In [1]: import numpy as np

In [2]: np.set_printoptions(precision=3, suppress=True, linewidth=160, sign=" ")

In [3]: E = np.loadtxt("block7.csv", delimiter=",")

In [4]: E
Out[4]: 
array([[ 1.   ,  0.2  ,  0.04 ,  0.008,  0.002],
       [ 0.2  ,  1.   ,  0.2  ,  0.04 ,  0.008],
       [ 0.04 ,  0.2  ,  1.   ,  0.2  ,  0.04 ],
       [ 0.008,  0.04 ,  0.2  ,  1.   ,  0.2  ],
       [ 0.002,  0.008,  0.04 ,  0.2  ,  1.   ]])

In [5]: # equal to its transpose

In [6]: hat = np.triu(np.array([[0, 0, 0, 3, 1],
   ...:     [2, 2, 3, 1, 3],
   ...:     [0, 2, 3, 3, 3],
   ...:     [1, 1, 2, 2, 3],
   ...:     [0, 3, 1, 3, 1]]), 1) + np.eye(5)

In [7]: out = hat @ E @ np.linalg.inv(hat)

In [8]: np.trace(out), np.trace(E)
Out[8]: (np.float64(5.0), np.float64(5.0))

In [9]: np.round(np.linalg.det(out), 3)
Out[9]: np.float64(0.849)

In [10]: np.poly(out)
Out[10]: array([ 1.   , -5.   ,  9.835, -9.515,  4.53 , -0.849])

In [11]: np.linalg.matrix_rank(out)
Out[11]: np.int64(5)

In [12]: vec = np.ones(5)

In [13]: for _ in range(4):
    ...:     vec = E @ vec
    ...:     vec /= np.linalg.norm(vec)
    ...:     print(round(vec @ E @ vec, 3))
    ...: 
1.388
1.394
1.397
1.398

In [14]: vec
Out[14]: array([ 0.343,  0.49 ,  0.533,  0.49 ,  0.343])

In [15]: np.round(np.linalg.eigvalsh(E)[-1], 3)
Out[15]: np.float64(1.399)

In [16]: K = np.load("test14.npy")

In [17]: K
Out[17]: 
array([[ 1.5  ,  1.4  ,  1.7  ],
       [-1.2  ,  0.5  , -1.   ],
       [ 0.4  ,  1.   ,  0.3  ],
       [ 1.8  ,  0.6  , -0.6  ],
       [ 1.609,  0.353, -0.372]])

In [18]: rng = np.random.default_rng(1314)

In [19]: lab = rng.permutation(3)

In [20]: out = K[:, lab] * rng.choice([-1, 1], 3)

In [21]: out
Out[21]: 
array([[ 1.5  ,  1.4  ,  1.7  ],
       [-1.2  ,  0.5  , -1.   ],
       [ 0.4  ,  1.   ,  0.3  ],
       [ 1.8  ,  0.6  , -0.6  ],
       [ 1.609,  0.353, -0.372]])

In [22]: left, _, VT = np.linalg.svd(K.T @ out)

In [23]: np.round(np.linalg.lstsq(K, out)[0], 3) + 0
Out[23]: 
array([[ 1.,  0.,  0.],
       [ 0.,  1.,  0.],
       [ 0.,  0.,  1.]])

In [24]: np.round(left @ VT, 3) + 0
Out[24]: 
array([[ 1.,  0.,  0.],
       [ 0.,  1.,  0.],
       [ 0.,  0.,  1.]])

In [25]: hat = K @ np.linalg.solve(K.T @ K, K.T)

In [26]: hat @ K[:, 2]
Out[26]: array([ 1.7  , -1.   ,  0.3  , -0.6  , -0.372])

In [27]: np.round(np.linalg.eigvalsh(hat), 3) + 0
Out[27]: array([ 0.,  0.,  1.,  1.,  1.])

In [28]: t3 = np.stack([K, -3 * K, K[::-1]])

In [29]: (t3 @ K.T).shape
Out[29]: (3, 5, 5)

In [30]: t3.sum(axis=0)
Out[30]: 
array([[-1.391, -2.447, -3.772],
       [ 4.2  , -0.4  ,  1.4  ],
       [-0.4  , -1.   , -0.3  ],
       [-4.8  , -0.7  ,  0.2  ],
       [-1.718,  0.694,  2.444]])

In [31]: t3.shape
Out[31]: (3, 5, 3)

In [32]: np.linalg.matrix_rank(t3.reshape(3, -1))
Out[32]: np.int64(2)

In [33]: np.einsum("bij,cij->bc", t3, t3)
Out[33]: 
array([[ 17.852, -53.556,   3.281],
       [-53.556, 160.667,  -9.842],
       [  3.281,  -9.842,  17.852]])

In [34]: X = np.load("layer12.npy")

In [35]: X
Out[35]: 
array([[ 0.607,  0.58 ,  0.829, -3.975],
       [ 2.271,  1.621, -1.895, -0.817],
       [-0.157,  1.318,  2.997, -1.205],
       [-1.802, -2.906, -1.641, -1.755],
       [-3.224,  2.044, -1.21 ,  0.051]])

In [36]: vec = np.array([0, -1, 0, 1])

In [37]: target = X @ vec

In [38]: np.round(np.linalg.solve(X.T @ X, X.T @ target), 3) + 0
Out[38]: array([ 0., -1.,  0.,  1.])

In [39]: try:
    ...:     np.linalg.solve(X, target)
    ...: except np.linalg.LinAlgError as e:
    ...:     print(repr(e))
    ...: 
LinAlgError('Last 2 dimensions of the array must be square')

In [40]: np.round(np.linalg.pinv(X) @ X, 3) + 0
Out[40]: 
array([[ 1.,  0.,  0.,  0.],
       [ 0.,  1.,  0.,  0.],
       [ 0.,  0.,  1.,  0.],
       [ 0.,  0.,  0.,  1.]])

In [41]: target = target + 0.3 * rng.normal(size=5)

In [42]: target
Out[42]: array([-4.148, -1.557, -2.9  ,  1.09 , -2.267])

In [43]: b, *_ = np.linalg.lstsq(X, target)

In [44]: b
Out[44]: array([ 0.182, -0.945, -0.169,  0.904])

In [45]: b.round()
Out[45]: array([ 0., -1., -0.,  1.])

In [46]: np.round(X.T @ (target - X @ b), 3) + 0
Out[46]: array([ 0.,  0.,  0.,  0.])

In [47]: vec = np.array([2, 8, 7, 6])

In [48]: target = X @ vec

In [49]: b, lr = np.zeros(4), 1 / np.linalg.norm(X, 2) ** 2

In [50]: for i in range(50):
    ...:     b -= lr * X.T @ (X @ b - target)
    ...:     if i % 10 == 0: print(i, round(np.linalg.norm(X @ b - target), 3))
    ...: 
0 11.332
10 0.001
20 0.0
30 0.0
40 0.0

In [51]: np.round(np.linalg.cond(X), 3)
Out[51]: np.float64(1.372)

In [52]: feats = np.array([[24, 0, -54, -48],
    ...:     [36, 0, -81, -72],
    ...:     [36, 0, -81, -72],
    ...:     [24, 0, -54, -48],
    ...:     [24, 0, -54, -48]])

In [53]: left, sigma, VT = np.linalg.svd(feats)

In [54]: evecs = VT[:(sigma > 1e-8).sum()]

In [55]: vec = feats[4] + -3 * feats[1] + rng.integers(2) * np.eye(4)[1]

In [56]: vec
Out[56]: array([-84.,   0., 189., 168.])

In [57]: np.allclose(evecs.T @ evecs @ vec, vec)
Out[57]: True

In [58]: np.diag(evecs.T @ evecs)
Out[58]: array([ 0.099,  0.   ,  0.503,  0.398])

In [59]: round(float(np.linalg.norm(vec - evecs.T @ evecs @ vec)), 3)
Out[59]: 0.0
